% ipython --no-banner

In [1]: import numpy as np

In [2]: import numpy.linalg as la

In [3]: np.set_printoptions(precision=3, suppress=True, linewidth=120)

In [4]: J = np.loadtxt("data.csv", delimiter=",")

In [5]: print(J)
[[-0.045  0.027  0.008]
 [ 1.518 -0.025 -0.013]
 [-0.17  -0.01   0.01 ]
 [ 2.193  0.009 -0.009]
 [-0.366  0.006  0.025]
 [-0.072  0.005  0.003]
 [ 0.028 -0.03  -0.027]
 [ 1.344 -0.017  0.015]
 [-1.112  0.014  0.   ]
 [-1.227 -0.018 -0.01 ]
 [ 0.432  0.006  0.006]
 [ 0.454 -0.011  0.03 ]
 [ 0.765 -0.032 -0.012]
 [ 2.113  0.023 -0.013]
 [-1.114  0.029 -0.001]
 [ 0.454  0.002 -0.011]
 [ 1.153 -0.013 -0.002]
 [-0.326  0.017 -0.003]
 [ 1.014 -0.015  0.005]]

In [6]: x = np.array([-2, -1, -2])

In [7]: rhs = J @ x

In [8]: la.solve(J.T @ J, J.T @ rhs)
Out[8]: array([-2., -1., -2.])

In [9]: rng = np.random.default_rng(69803)

In [10]: rhs = rhs + 0.05 * rng.normal(size=19)

In [11]: rhs
Out[11]: 
array([ 0.042, -2.977,  0.394, -4.382,  0.644,  0.217,  0.003, -2.643,  2.273,  2.458, -0.895, -0.997, -1.431, -4.198,
        2.105, -0.897, -2.252,  0.597, -1.996])

In [12]: beta, *_ = la.lstsq(J, rhs)

In [13]: np.round(la.norm(rhs - J @ beta), 3)
Out[13]: np.float64(0.181)

In [14]: arr = np.array([[0, 0, 0, 0], [0, 0, 0, 0], [0, 0, 1, 0], [0, 0, 0, 2]])

In [15]: # columns 0 and 1 are equal

In [16]: U, sigma, Vh = la.svd(arr)

In [17]: sigma
Out[17]: array([2., 1., 0., 0.])

In [18]: M2 = U[:, :2] @ np.diag(sigma[:2]) @ Vh[:2]

In [19]: np.round(la.norm(arr - M2) / la.norm(arr), 3)
Out[19]: np.float64(0.0)

In [20]: la.matrix_rank(arr, rtol=0.05)
Out[20]: np.int64(2)

In [21]: np.abs(arr - M2).max()
Out[21]: np.float64(0.0)

In [22]: w, vecs = la.eigh(arr)

In [23]: (w > 1e-8).sum(), (w < -1e-8).sum()
Out[23]: (np.int64(2), np.int64(0))

In [24]: vecs.T @ vecs
Out[24]: 
array([[1., 0., 0., 0.],
       [0., 1., 0., 0.],
       [0., 0., 1., 0.],
       [0., 0., 0., 1.]])

In [25]: vecs.T @ arr @ vecs
Out[25]: 
array([[0., 0., 0., 0.],
       [0., 0., 0., 0.],
       [0., 0., 1., 0.],
       [0., 0., 0., 2.]])

In [26]: np.abs(vecs[:, -1]).round(6).argmax()
Out[26]: np.int64(3)

In [27]: w
Out[27]: array([0., 0., 1., 2.])

In [28]: print(vecs @ np.diag(w) @ vecs.T)
[[0. 0. 0. 0.]
 [0. 0. 0. 0.]
 [0. 0. 1. 0.]
 [0. 0. 0. 2.]]

In [29]: M2 = np.array([[1, 2, 1], [2, 1, 2]])

In [30]: cent = np.kron(M2, arr)

In [31]: cent.shape
Out[31]: (8, 12)

In [32]: U, sigma, Vh = la.svd(arr)

In [33]: vecs = Vh[:(sigma > 1e-8).sum()]

In [34]: x = arr[0] + 3 * arr[2] + rng.integers(2) * np.eye(4)[1]

In [35]: x
Out[35]: array([0., 1., 3., 0.])

In [36]: print(vecs.T @ vecs)
[[0. 0. 0. 0.]
 [0. 0. 0. 0.]
 [0. 0. 1. 0.]
 [0. 0. 0. 1.]]

In [37]: round(float(la.norm(x - vecs.T @ vecs @ x)), 3)
Out[37]: 1.0

In [38]: print(la.matrix_rank(np.vstack([arr, x])))
3

In [39]: print(np.allclose(vecs.T @ vecs @ x, x))
False

In [40]: theta = np.radians(180)

In [41]: Rm = np.eye(4)

In [42]: Rm[0, 0] = Rm[3, 3] = np.cos(theta)

In [43]: Rm[0, 3], Rm[3, 0] = -np.sin(theta), np.sin(theta)

In [44]: Rm.round(3) + 0
Out[44]: 
array([[-1.,  0.,  0.,  0.],
       [ 0.,  1.,  0.,  0.],
       [ 0.,  0.,  1.,  0.],
       [ 0.,  0.,  0., -1.]])

In [45]: M2 = arr @ Rm.T

In [46]: round(float(la.det(Rm)), 3), np.trace(Rm)
Out[46]: (1.0, np.float64(0.0))

In [47]: np.allclose(la.norm(arr, axis=1), la.norm(M2, axis=1))
Out[47]: True

In [48]: la.svd(arr, compute_uv=False), la.svd(M2, compute_uv=False)
Out[48]: (array([2., 1., 0., 0.]), array([2., 1., 0., 0.]))

In [49]: M2 = np.array([[2, -1], [1, -2]])

In [50]: feats = np.block([[np.zeros((2, 2)), M2], [M2.T, np.zeros((2, 2))]])

In [51]: feats
Out[51]: 
array([[ 0.,  0.,  2., -1.],
       [ 0.,  0.,  1., -2.],
       [ 2.,  1.,  0.,  0.],
       [-1., -2.,  0.,  0.]])

In [52]: # symmetric

In [53]: Q = feats.astype(float).copy()

In [54]: for j in range(4):
    ...:     Q[:, j] -= Q[:, :j] @ (Q[:, :j].T @ Q[:, j])
    ...:     Q[:, j] /= la.norm(Q[:, j])
    ...: 

In [55]: print(Q)
[[ 0.     0.     0.894  0.447]
 [ 0.     0.     0.447 -0.894]
 [ 0.894 -0.447  0.     0.   ]
 [-0.447 -0.894  0.     0.   ]]

In [56]: M2 = np.inv(feats)
AttributeError: module 'numpy' has no attribute 'inv'


In [57]: M2 = la.inv(feats)

In [58]: la.det(feats) * M2
Out[58]: 
array([[ 0.,  0.,  6.,  3.],
       [-0., -0., -3., -6.],
       [ 6., -3.,  0.,  0.],
       [ 3., -6., -0., -0.]])

In [59]: np.allclose(M2, feats.T)
Out[59]: False

In [60]: np.round(la.slogdet(feats)[0], 3)
Out[60]: np.float64(1.0)

In [61]: feats @ M2
Out[61]: 
array([[1., 0., 0., 0.],
       [0., 1., 0., 0.],
       [0., 0., 1., 0.],
       [0., 0., 0., 1.]])

In [62]: data = np.load("mat.npy")

In [63]: print(data)
[[ 2 -2  1 -3]
 [-2  2 -2  1]
 [ 1 -2  2 -2]
 [-3  1 -2  2]]

In [64]: # symmetric, so the eigenvalues are real

In [65]: w, vecs = la.eig(data)

In [66]: np.sort(la.eigvals(data.T))
Out[66]: array([-1.618,  0.618,  1.459,  7.541])

In [67]: M2 = data / la.norm(data, axis=1, keepdims=True)

In [68]: G = M2 @ M2.T

In [69]: np.argwhere(np.triu(np.abs(G) > 0.95, 1))
Out[69]: array([], shape=(0, 2), dtype=int64)

In [70]: G
Out[70]: 
array([[ 1.   , -0.85 ,  0.915, -0.889],
       [-0.85 ,  1.   , -0.923,  0.915],
       [ 0.915, -0.923,  1.   , -0.85 ],
       [-0.889,  0.915, -0.85 ,  1.   ]])

In [71]: print((np.abs(G) > 0.9).astype(int))
[[1 0 1 0]
 [0 1 1 1]
 [1 1 1 0]
 [0 1 0 1]]

In [72]: (G - 2 * np.eye(4)).round(6).argmax(axis=1)
Out[72]: array([2, 3, 0, 1])

In [73]: np.argsort(-la.norm(G, axis=0).round(6), kind="stable")[:3]
Out[73]: array([1, 2, 0])

In [74]: print(la.cond(G) > 100)
True

In [75]: np.abs(la.svd(G)[2][-1])
Out[75]: array([0.432, 0.56 , 0.56 , 0.432])

In [76]: la.matrix_rank(G, rtol=0.1)
Out[76]: np.int64(1)

In [77]: K = np.load("dump.npy")

In [78]: K
Out[78]: 
array([[ 6,  2,  2, -6],
       [ 6,  2,  2, -6]])

In [79]: # columns 1 and 2 are equal

In [80]: print(np.unique(K.round(6), axis=0).shape)
(1, 4)

In [81]: U, sigma, Vh = la.svd(K)

In [82]: vecs = Vh[:(sigma > 1e-8).sum()]

In [83]: x = K[1] + 2 * K[0] + rng.integers(2) * np.eye(4)[3]

In [84]: x
Out[84]: array([ 18.,   6.,   6., -18.])

In [85]: round(la.norm(x - vecs.T @ vecs @ x), 3)
Out[85]: np.float64(0.0)

In [86]: M2 = K[0, 0] * K[1:] - np.outer(K[1:, 0], K[0])

In [87]: M2
Out[87]: array([[0, 0, 0, 0]])

In [88]: np.flatnonzero(~M2.round(6).any(axis=1))
Out[88]: array([0])

In [89]: K[:, 0] / K[0, 0]
Out[89]: array([1., 1.])

In [90]: np.argsort(-la.norm(K, axis=0).round(6), kind="stable")[:3]
Out[90]: array([0, 3, 1])

In [91]: np.round(np.poly(feats), 3) + 0
Out[91]: array([  1.,   0., -10.,   0.,   9.])

In [92]: print(np.round(la.det(feats.T), 3))
9.0

In [93]: mat = np.loadtxt("layer19.csv", delimiter=",")

In [94]: print(mat)
[[1.    0.9   0.81  0.729]
 [0.9   1.    0.9   0.81 ]
 [0.81  0.9   1.    0.9  ]
 [0.729 0.81  0.9   1.   ]]

In [95]: # symmetric, so the eigenvalues are real

In [96]: P = np.triu(np.array([[-5, 0, -2, 2], [-3, -3, 3, -1], [4, -5, -1, -4], [-2, -4, 4, -5]]), 1) + np.eye(4)

In [97]: M2 = P @ mat @ la.inv(P)

In [98]: la.matrix_rank(M2)
Out[98]: np.int64(4)

In [99]: np.round(np.trace(M2), 3), np.trace(mat)
Out[99]: (np.float64(4.0), np.float64(4.0))

In [100]: labels = rng.permutation(4)

In [101]: print(labels)
[3 0 1 2]

In [102]: M2 = mat[labels][:, labels]

In [103]: print(np.trace(M2))
4.0

In [104]: A = np.loadtxt("case1.csv", delimiter=",")

In [105]: print(A)
[[ 6.872 -3.921]
 [-0.028 -0.949]
 [-6.288  0.984]]

In [106]: x = np.array([-2, -8])

In [107]: h = np.maximum(A @ x, 0)

In [108]: np.tanh(A @ x)
Out[108]: array([1., 1., 1.])

In [109]: np.maximum(A @ x, 0) - np.maximum(-A @ x, 0)
Out[109]: array([17.624,  7.648,  4.704])

In [110]: A * (h > 1e-9)[:, None]
Out[110]: 
array([[ 6.872, -3.921],
       [-0.028, -0.949],
       [-6.288,  0.984]])

In [111]: M2 = np.c_[A[:, :1] @ np.array([[2]]), np.array([3, -6, -4])]

In [112]: M2
Out[112]: 
array([[ 13.744,   3.   ],
       [ -0.056,  -6.   ],
       [-12.576,  -4.   ]])

In [113]: la.norm(la.qr(A)[0].T @ M2, axis=0) ** 2 / ((M2 ** 2).sum(axis=0) + 1e-12)
Out[113]: array([1. , 0.6])

In [114]: M2 = K / la.norm(K, axis=1)
ValueError: operands could not be broadcast together with shapes (2,4) (2,) 


In [115]: M2 = K / la.norm(K, axis=1, keepdims=True)

In [116]: G = M2 @ M2.T

In [117]: np.degrees(np.arccos(np.clip(G[0, 1], -1, 1)))
Out[117]: np.float64(0.0)

In [118]: (np.abs(G) > 0.9).astype(int)
Out[118]: 
array([[1, 1],
       [1, 1]])

In [119]: Q, vecs = la.qr(A[:, :1])[0], la.qr(A[:, 1:])[0]

In [120]: sigma = la.svd(Q.T @ vecs, compute_uv=False)

In [121]: round(float(la.norm(Q @ Q.T - vecs @ vecs.T, 2)), 3)
Out[121]: 0.517

In [122]: P = A @ la.solve(A.T @ A, A.T)

In [123]: print(np.round(la.eigvalsh(P), 3) + 0)
[0. 1. 1.]

In [124]: np.allclose(P @ P, P)
Out[124]: True

In [125]: P @ A[:, 0]
Out[125]: array([ 6.872, -0.028, -6.288])

In [126]: np.round(np.trace(P), 3)
Out[126]: np.float64(2.0)

In [127]: X = np.vander(np.arange(4) - 1, 4, increasing=True)

In [128]: X
Out[128]: 
array([[ 1, -1,  1, -1],
       [ 1,  0,  0,  0],
       [ 1,  1,  1,  1],
       [ 1,  2,  4,  8]])

In [129]: M2 = X[0, 0] * X[1:] - np.outer(X[1:, 0], X[0])

In [130]: M2
Out[130]: 
array([[ 0,  1, -1,  1],
       [ 0,  2,  0,  2],
       [ 0,  3,  3,  9]])

In [131]: X[:, 0] / X[0, 0]
Out[131]: array([1., 1., 1., 1.])

In [132]: la.matrix_rank(M2), la.matrix_rank(X)
Out[132]: (np.int64(3), np.int64(4))

In [133]: r0 = np.array([5, 1, 4])

In [134]: np.array([np.convolve(row, r0, "same") for row in M2])
Out[134]: 
array([[ 5, -4,  8, -3],
       [10,  2, 18,  2],
       [15, 18, 60, 21]])

In [135]: np.polyval(r0, M2[1])
Out[135]: array([ 4, 26,  4, 26])

In [136]: np.correlate(M2[1], M2[2], "full")
Out[136]: array([ 0, 18,  6, 24,  6,  6,  0])

In [137]: M2 = X ** -1
ValueError: Integers to negative integer powers are not allowed.


In [138]: M2 = la.inv(X)

In [139]: round(float(la.cond(X)), 3)
Out[139]: 17.318

In [140]: round(la.slogdet(X)[0], 3)
Out[140]: np.float64(1.0)

In [141]: (np.abs(M2) > 1e-9).astype(int)
Out[141]: 
array([[0, 1, 0, 0],
       [1, 1, 1, 1],
       [1, 1, 1, 0],
       [1, 1, 1, 1]])
